$ ipython --no-banner

In [1]: import numpy as np

In [2]: np.set_printoptions(suppress=True, linewidth=200)

In [3]: X = np.loadtxt("a.csv", delimiter=",")

In [4]: X
Out[4]: 
array([[5., 0., 0., 0., 0., 0., 4.],
       [0., 5., 4., 4., 4., 4., 0.],
       [0., 4., 5., 4., 4., 4., 0.],
       [0., 4., 4., 5., 4., 4., 0.],
       [0., 4., 4., 4., 5., 4., 0.],
       [0., 4., 4., 4., 4., 5., 0.],
       [4., 0., 0., 0., 0., 0., 5.]])

In [5]: rng = np.random.default_rng(4194)

In [6]: lab = rng.permutation(7)

In [7]: lab
Out[7]: array([2, 6, 5, 1, 4, 3, 0])

In [8]: M2 = X[lab][:, lab]

In [9]: M2
Out[9]: 
array([[5., 0., 4., 4., 4., 4., 0.],
       [0., 5., 0., 0., 0., 0., 4.],
       [4., 0., 5., 4., 4., 4., 0.],
       [4., 0., 4., 5., 4., 4., 0.],
       [4., 0., 4., 4., 5., 4., 0.],
       [4., 0., 4., 4., 4., 5., 0.],
       [0., 4., 0., 0., 0., 0., 5.]])

In [10]: np.diag(M2)
Out[10]: array([5., 5., 5., 5., 5., 5., 5.])

In [11]: round(np.linalg.det(M2), 2), round(np.linalg.det(X[lab]), 2)
Out[11]: (np.float64(189.0), np.float64(-189.0))

In [12]: np.allclose(M2, X)
Out[12]: False

In [13]: low = np.linalg.cholesky(X)

In [14]: X / np.sqrt(np.outer(np.diag(X), np.diag(X)))
Out[14]: 
array([[1. , 0. , 0. , 0. , 0. , 0. , 0.8],
       [0. , 1. , 0.8, 0.8, 0.8, 0.8, 0. ],
       [0. , 0.8, 1. , 0.8, 0.8, 0.8, 0. ],
       [0. , 0.8, 0.8, 1. , 0.8, 0.8, 0. ],
       [0. , 0.8, 0.8, 0.8, 1. , 0.8, 0. ],
       [0. , 0.8, 0.8, 0.8, 0.8, 1. , 0. ],
       [0.8, 0. , 0. , 0. , 0. , 0. , 1. ]])

In [15]: np.round(np.diag(low) ** 2, 2)
Out[15]: array([5.  , 5.  , 1.8 , 1.44, 1.31, 1.24, 1.8 ])

In [16]: np.round(low @ low.T, 2)
Out[16]: 
array([[5., 0., 0., 0., 0., 0., 4.],
       [0., 5., 4., 4., 4., 4., 0.],
       [0., 4., 5., 4., 4., 4., 0.],
       [0., 4., 4., 5., 4., 4., 0.],
       [0., 4., 4., 4., 5., 4., 0.],
       [0., 4., 4., 4., 4., 5., 0.],
       [4., 0., 0., 0., 0., 0., 5.]])

In [17]: low.round(2)
Out[17]: 
array([[2.24, 0.  , 0.  , 0.  , 0.  , 0.  , 0.  ],
       [0.  , 2.24, 0.  , 0.  , 0.  , 0.  , 0.  ],
       [0.  , 1.79, 1.34, 0.  , 0.  , 0.  , 0.  ],
       [0.  , 1.79, 0.6 , 1.2 , 0.  , 0.  , 0.  ],
       [0.  , 1.79, 0.6 , 0.37, 1.14, 0.  , 0.  ],
       [0.  , 1.79, 0.6 , 0.37, 0.27, 1.11, 0.  ],
       [1.79, 0.  , 0.  , 0.  , 0.  , 0.  , 1.34]])

In [18]: round(np.prod(np.diag(low)) ** 2, 2), round(float(np.linalg.det(X)), 2)
Out[18]: (np.float64(189.0), 189.0)

In [19]: np.flatnonzero(np.linalg.matrix_power((X != 0) + (X.T != 0) + np.eye(7), 7)[3])
Out[19]: array([1, 2, 3, 4, 5])

In [20]: X @ X
Out[20]: 
array([[41.,  0.,  0.,  0.,  0.,  0., 40.],
       [ 0., 89., 88., 88., 88., 88.,  0.],
       [ 0., 88., 89., 88., 88., 88.,  0.],
       [ 0., 88., 88., 89., 88., 88.,  0.],
       [ 0., 88., 88., 88., 89., 88.,  0.],
       [ 0., 88., 88., 88., 88., 89.,  0.],
       [40.,  0.,  0.,  0.,  0.,  0., 41.]])
